% ipython --no-banner

In [1]: import numpy as np

In [2]: import numpy.linalg as la

In [3]: np.set_printoptions(precision=3, suppress=True, linewidth=140, floatmode="fixed")

In [4]: def rnd(a):
   ...:     return np.round(a, 3) + 0
   ...: 

In [5]: X = np.load("x.npy")

In [6]: print(X)
[[   1   -3    9  -27]
 [   1   -2    4   -8]
 [   1   -1    1   -1]
 [   1    0    0    0]
 [   1    1    1    1]
 [   1    2    4    8]
 [   1    3    9   27]
 [   1    4   16   64]
 [   1    5   25  125]
 [   1    6   36  216]
 [   1    7   49  343]
 [   1    8   64  512]
 [   1    9   81  729]
 [   1   10  100 1000]]

In [7]: Uu, sv, vt = la.svd(X)

In [8]: print(np.argmax(sv[:-1] / (sv[1:] + 1e-6)) + 1)
1

In [9]: print(rnd(sv))
[1415.669   29.635    6.534    2.079]

In [10]: B = Uu[:, :1] @ np.diag(sv[:1]) @ vt[:1]

In [11]: print(rnd(la.norm(X - B, 2)), rnd(sv[1]))
29.635 29.635

In [12]: print(la.matrix_rank(X, rtol=0.05))
1

In [13]: print(rnd(la.norm(X - B) / la.norm(X)))
0.021

In [14]: r0, g = X[12], X[13]

In [15]: print(r0 @ r0)
538084

In [16]: pr = (r0 @ g) / (r0 @ r0) * r0

In [17]: print(rnd(pr))
[  1.370  12.330 110.972 998.752]

In [18]: print(rnd((g - pr) @ r0))
0.0

In [19]: hat = X @ la.solve(X.T @ X, X.T)

In [20]: print(np.allclose(hat @ hat, hat))
True

In [21]: A = np.load("out8.npy")

In [22]: print(rnd(A))
[[-0.034  0.355 -0.468 -0.077 -0.281 -0.041  0.509 -0.246 -0.097  0.222 -0.393]
 [-0.034 -0.222 -0.183  0.245 -0.100 -0.032  0.269 -0.001 -0.138 -0.391  0.354]
 [ 0.000 -0.247 -0.042  0.240 -0.419  0.205  0.049  0.078 -0.039  0.457  0.088]
 [-0.437 -0.077 -0.230 -0.201  0.068 -0.168 -0.208 -0.276  0.322  0.281  0.366]
 [-0.269 -0.234  0.216 -0.045  0.032 -0.434  0.386 -0.416  0.021 -0.294 -0.040]
 [ 0.034  0.551 -0.026  0.488  0.066 -0.589 -0.189  0.122 -0.015  0.055  0.091]
 [-0.303 -0.125 -0.372  0.337  0.026  0.076  0.007  0.052  0.168  0.126  0.205]
 [ 0.370  0.019 -0.260  0.011  0.056  0.112 -0.385 -0.586  0.301 -0.144 -0.151]
 [-0.572 -0.002 -0.105  0.139  0.397  0.221 -0.138  0.132 -0.083 -0.109 -0.515]
 [ 0.404 -0.419 -0.451  0.127  0.438 -0.208  0.155  0.206  0.015  0.034 -0.109]
 [-0.034 -0.386  0.080 -0.080 -0.367 -0.473 -0.225  0.215  0.232  0.111 -0.434]
 [-0.034  0.081 -0.334 -0.640  0.064 -0.210 -0.124  0.235 -0.328  0.011  0.187]
 [ 0.034  0.222  0.024 -0.175  0.063  0.088  0.349  0.363  0.760 -0.117  0.041]
 [ 0.101 -0.050  0.327 -0.025  0.479 -0.073  0.242 -0.171 -0.032  0.588  0.028]]

In [23]: # keeps lengths

In [24]: print(rnd(la.norm(A, axis=0)))
[1.000 1.000 1.000 1.000 1.000 1.000 1.000 1.000 1.000 1.000 1.000]

In [25]: def softmax(z):
    ...:     e = np.exp(z - z.max(axis=-1, keepdims=True))
    ...:     return e / e.sum(axis=-1, keepdims=True)
    ...: 

In [26]: print(rnd(softmax(A).sum(axis=1)))
[1.000 1.000 1.000 1.000 1.000 1.000 1.000 1.000 1.000 1.000 1.000 1.000 1.000 1.000]

In [27]: att = A @ A.T / np.sqrt(11)

In [28]: print(softmax(att).round(6).argmax(axis=1))
[ 0  1  2  3  4  5  6  7  8  9 10 11 12 13]

In [29]: B = A / np.sqrt((A ** 2).mean(axis=1, keepdims=True))

In [30]: print(rnd(B[4]))
[-1.014 -0.879  0.814 -0.168  0.120 -1.634  1.452 -1.568  0.078 -1.109 -0.151]

In [31]: print(la.matrix_rank(B) == la.matrix_rank(A))
True

In [32]: feats = np.loadtxt("mat.csv", delimiter=",")

In [33]: print(feats)
[[5.000 4.000 4.000 4.000 0.000 4.000 3.000 0.000 7.000]
 [1.000 0.000 2.000 0.000 0.000 2.000 3.000 0.000 3.000]
 [0.000 0.000 1.000 0.000 0.000 1.000 3.000 1.000 1.000]
 [5.000 4.000 4.000 4.000 0.000 4.000 3.000 0.000 7.000]
 [7.000 6.000 5.000 6.000 0.000 5.000 3.000 0.000 9.000]
 [3.000 2.000 3.000 2.000 0.000 3.000 3.000 0.000 5.000]
 [7.000 6.000 5.000 6.000 0.000 5.000 3.000 0.000 9.000]
 [0.000 0.000 1.000 0.000 0.000 1.000 3.000 1.000 1.000]
 [7.000 6.000 5.000 6.000 0.000 5.000 3.000 0.000 9.000]
 [7.000 6.000 5.000 6.000 0.000 5.000 3.000 0.000 9.000]
 [7.000 6.000 5.000 6.000 0.000 5.000 3.000 0.000 9.000]
 [0.000 0.000 1.000 0.000 0.000 1.000 3.000 1.000 1.000]
 [7.000 6.000 5.000 6.000 0.000 5.000 3.000 0.000 9.000]
 [1.000 0.000 2.000 0.000 0.000 2.000 3.000 0.000 3.000]
 [0.000 0.000 1.000 0.000 0.000 1.000 3.000 1.000 1.000]
 [3.000 2.000 3.000 2.000 0.000 3.000 3.000 0.000 5.000]
 [1.000 0.000 2.000 0.000 0.000 2.000 3.000 0.000 3.000]
 [0.000 0.000 0.000 0.000 0.000 0.000 3.000 2.000 0.000]
 [0.000 0.000 0.000 0.000 0.000 0.000 3.000 3.000 0.000]
 [1.000 0.000 2.000 0.000 0.000 2.000 3.000 0.000 3.000]
 [7.000 6.000 5.000 6.000 0.000 5.000 3.000 0.000 9.000]
 [0.000 0.000 0.000 0.000 0.000 0.000 3.000 3.000 0.000]
 [5.000 4.000 4.000 4.000 0.000 4.000 3.000 0.000 7.000]
 [0.000 0.000 1.000 0.000 0.000 1.000 3.000 1.000 1.000]
 [5.000 4.000 4.000 4.000 0.000 4.000 3.000 0.000 7.000]
 [5.000 4.000 4.000 4.000 0.000 4.000 3.000 0.000 7.000]]

In [34]: B = feats[0, 0] * feats[1:] - np.outer(feats[1:, 0], feats[0])

In [35]: print(B)
[[ 0.000 -4.000  6.000 -4.000  0.000  6.000 12.000  0.000  8.000]
 [ 0.000  0.000  5.000  0.000  0.000  5.000 15.000  5.000  5.000]
 [ 0.000  0.000  0.000  0.000  0.000  0.000  0.000  0.000  0.000]
 [ 0.000  2.000 -3.000  2.000  0.000 -3.000 -6.000  0.000 -4.000]
 [ 0.000 -2.000  3.000 -2.000  0.000  3.000  6.000  0.000  4.000]
 [ 0.000  2.000 -3.000  2.000  0.000 -3.000 -6.000  0.000 -4.000]
 [ 0.000  0.000  5.000  0.000  0.000  5.000 15.000  5.000  5.000]
 [ 0.000  2.000 -3.000  2.000  0.000 -3.000 -6.000  0.000 -4.000]
 [ 0.000  2.000 -3.000  2.000  0.000 -3.000 -6.000  0.000 -4.000]
 [ 0.000  2.000 -3.000  2.000  0.000 -3.000 -6.000  0.000 -4.000]
 [ 0.000  0.000  5.000  0.000  0.000  5.000 15.000  5.000  5.000]
 [ 0.000  2.000 -3.000  2.000  0.000 -3.000 -6.000  0.000 -4.000]
 [ 0.000 -4.000  6.000 -4.000  0.000  6.000 12.000  0.000  8.000]
 [ 0.000  0.000  5.000  0.000  0.000  5.000 15.000  5.000  5.000]
 [ 0.000 -2.000  3.000 -2.000  0.000  3.000  6.000  0.000  4.000]
 [ 0.000 -4.000  6.000 -4.000  0.000  6.000 12.000  0.000  8.000]
 [ 0.000  0.000  0.000  0.000  0.000  0.000 15.000 10.000  0.000]
 [ 0.000  0.000  0.000  0.000  0.000  0.000 15.000 15.000  0.000]
 [ 0.000 -4.000  6.000 -4.000  0.000  6.000 12.000  0.000  8.000]
 [ 0.000  2.000 -3.000  2.000  0.000 -3.000 -6.000  0.000 -4.000]
 [ 0.000  0.000  0.000  0.000  0.000  0.000 15.000 15.000  0.000]
 [ 0.000  0.000  0.000  0.000  0.000  0.000  0.000  0.000  0.000]
 [ 0.000  0.000  5.000  0.000  0.000  5.000 15.000  5.000  5.000]
 [ 0.000  0.000  0.000  0.000  0.000  0.000  0.000  0.000  0.000]
 [ 0.000  0.000  0.000  0.000  0.000  0.000  0.000  0.000  0.000]]

In [36]: print(la.matrix_rank(B), la.matrix_rank(feats))
4 5

In [37]: print(np.flatnonzero(~B.round(6).any(axis=1)))
[ 2 21 23 24]

In [38]: data = np.load("block5.npy")

In [39]: print(data)
[[  4.530 -13.984  -5.999]
 [  4.884 -14.134  -3.498]
 [  5.256 -15.086  -5.221]
 [  4.772 -15.231  -4.466]
 [  6.562 -13.565  -5.013]
 [  3.804 -14.150  -4.970]
 [  4.523 -13.701  -4.005]
 [  3.837 -15.460  -4.573]
 [  4.374 -16.225  -5.708]
 [  5.008 -14.996  -4.305]
 [  5.942 -15.595  -4.827]
 [  4.709 -14.717  -7.268]
 [  5.749 -15.942  -3.854]
 [  6.248 -15.733  -4.115]
 [  5.112 -14.403  -4.549]
 [  4.009 -14.680  -5.419]
 [  4.213 -16.832  -4.415]
 [  4.563 -14.856  -5.040]
 [  6.634 -14.995  -3.114]
 [  4.747 -14.537  -2.977]
 [  3.836 -15.355  -4.559]
 [  6.096 -15.074  -4.662]
 [  4.075 -15.044  -6.972]
 [  5.139 -14.778  -3.986]
 [  6.203 -16.208  -4.237]
 [  4.434 -14.898  -5.683]
 [  6.014 -15.844  -4.049]
 [  4.007 -15.838  -6.529]
 [  4.659 -14.997  -4.750]
 [  4.277 -13.610  -4.537]
 [  5.653 -14.632  -5.368]
 [  5.053 -15.994  -4.667]
 [  3.995 -15.058  -7.040]]

In [40]: Xs = data - data.mean(axis=0)

In [41]: vecs = la.svd(Xs)[2][:1]

In [42]: B = Xs - Xs @ vecs.T @ vecs

In [43]: print(rnd((Xs @ vecs.T).std(axis=0)))
[1.137]

In [44]: print(rnd(la.norm(B) / la.norm(Xs)))
0.673

In [45]: print(la.norm(B, axis=1).round(6).argmax())
4

In [46]: print(rnd(np.diag(vecs.T @ vecs)))
[0.282 0.003 0.715]

In [47]: C2 = np.cov(data, rowvar=False)

In [48]: print(np.median(data, axis=0))
[  4.747 -14.997  -4.662]

In [49]: print(np.argsort(-data.std(axis=0).round(6), kind="stable"))
[2 0 1]

In [50]: print(rnd(C2))
[[ 0.718 -0.058  0.382]
 [-0.058  0.626 -0.007]
 [ 0.382 -0.007  1.092]]

In [51]: print(rnd(np.corrcoef(data.T)))
[[ 1.000 -0.086  0.431]
 [-0.086  1.000 -0.009]
 [ 0.431 -0.009  1.000]]

In [52]: print(rnd(la.eigvalsh(C2)[::-1]))
[1.332 0.637 0.467]

In [53]: print(rnd(np.corrcoef(data[:, 0], data[:, 1])[0, 1]))
-0.086

In [54]: print(np.argwhere(np.triu(np.abs(np.corrcoef(data.T)) > 0.8, 1)))
[]

In [55]: print(la.matrix_rank(data, rtol=0.1))
1

In [56]: print(rnd(la.norm(data, 2) / la.norm(data)))
0.997

In [57]: print(round(np.log10(la.cond(data))))
1

In [58]: print(la.cond(data) > 100)
False

In [59]: print(rnd(np.abs(la.svd(data)[2][-1])))
[0.785 0.408 0.466]

In [60]: print([round(float(x), 3) for x in la.svd(data, compute_uv=False)[:3]])
[95.203, 6.526, 3.879]

In [61]: D = la.norm(data[:, None] - data[None], axis=-1)

In [62]: print(rnd(D[:5, :5]))
[[0.000 2.530 1.532 1.991 2.297]
 [2.530 0.000 2.003 1.467 2.331]
 [1.532 2.003 0.000 0.908 2.016]
 [1.991 1.467 0.908 0.000 2.506]
 [2.297 2.331 2.016 2.506 0.000]]

In [63]: print(np.flatnonzero(D[25] < D.mean() / 2))
[ 0  2 15 17 25 28]

In [64]: arr = np.loadtxt("layer18.csv", delimiter=",")

In [65]: print(arr)
[[ 0.000  0.000  3.000  0.000  0.000  0.000]
 [ 0.000  0.000 -1.000  0.000  0.000  0.000]
 [ 0.000  0.000  0.000  0.000  0.000  0.000]
 [ 0.000  0.000  0.000  0.000 -3.000  0.000]
 [ 3.000 -3.000  0.000  3.000  0.000  1.000]
 [ 0.000  0.000 -1.000  0.000 -3.000  0.000]
 [ 0.000  0.000  1.000 -1.000  0.000 -1.000]
 [ 0.000  0.000 -2.000  0.000 -2.000 -3.000]
 [ 0.000  2.000  0.000  0.000  3.000  0.000]
 [ 1.000  0.000  0.000  0.000  0.000  0.000]
 [ 0.000  0.000  0.000 -2.000  0.000  0.000]
 [ 0.000  0.000  0.000 -2.000  0.000  0.000]
 [ 0.000 -1.000 -2.000  0.000 -1.000  0.000]
 [ 0.000  0.000 -3.000  0.000  0.000  0.000]]

In [66]: # rows 10 and 11 are equal

In [67]: C2 = np.cov(arr, rowvar=False)

In [68]: print(rnd(la.eigvalsh(C2)[::-1]))
[2.939 2.570 1.675 0.592 0.392 0.086]

In [69]: print(rnd(arr.std(axis=0)))
[0.795 0.990 1.394 1.125 1.450 0.860]

In [70]: print(np.argsort(-arr.std(axis=0).round(6), kind="stable"))
[4 2 3 1 5 0]

In [71]: print(rnd(np.corrcoef(arr.T)))
[[ 1.000 -0.765  0.092  0.764  0.106  0.403]
 [-0.765  1.000  0.067 -0.596  0.306 -0.288]
 [ 0.092  0.067  1.000 -0.078  0.242  0.234]
 [ 0.764 -0.596 -0.078  1.000 -0.038  0.264]
 [ 0.106  0.306  0.242 -0.038  1.000  0.270]
 [ 0.403 -0.288  0.234  0.264  0.270  1.000]]

In [72]: W0 = np.loadtxt("arr.csv", delimiter=",")

In [73]: print(W0)
[[1.000 0.500 0.250 0.125 0.062 0.031 0.016 0.008]
 [0.500 1.000 0.500 0.250 0.125 0.062 0.031 0.016]
 [0.250 0.500 1.000 0.500 0.250 0.125 0.062 0.031]
 [0.125 0.250 0.500 1.000 0.500 0.250 0.125 0.062]
 [0.062 0.125 0.250 0.500 1.000 0.500 0.250 0.125]
 [0.031 0.062 0.125 0.250 0.500 1.000 0.500 0.250]
 [0.016 0.031 0.062 0.125 0.250 0.500 1.000 0.500]
 [0.008 0.016 0.031 0.062 0.125 0.250 0.500 1.000]]

In [74]: # symmetric

In [75]: vals, vecs = la.eigh(W0)

In [76]: x0 = np.array([5, -1, -5, -3, -1, -2, 3, -4])

In [77]: print((np.sign(vecs[:, -1].round(6)) == np.sign(vecs[0, -1].round(6))).astype(int))
[1 1 1 1 1 1 1 1]

In [78]: print(rnd(x0 @ W0 @ x0))
86.728

In [79]: print(rnd(vecs * np.sqrt(vals) @ vecs.T))
[[0.963 0.249 0.094 0.039 0.017 0.008 0.004 0.002]
 [0.249 0.932 0.242 0.092 0.039 0.017 0.008 0.004]
 [0.094 0.242 0.930 0.241 0.091 0.038 0.017 0.008]
 [0.039 0.092 0.241 0.929 0.241 0.091 0.039 0.017]
 [0.017 0.039 0.091 0.241 0.929 0.241 0.092 0.039]
 [0.008 0.017 0.038 0.091 0.241 0.930 0.242 0.094]
 [0.004 0.008 0.017 0.039 0.092 0.242 0.932 0.249]
 [0.002 0.004 0.008 0.017 0.039 0.094 0.249 0.963]]

In [80]: print(rnd(np.abs(W0).sum(axis=1).max()), rnd(np.abs(vals).max()))
2.812 2.571
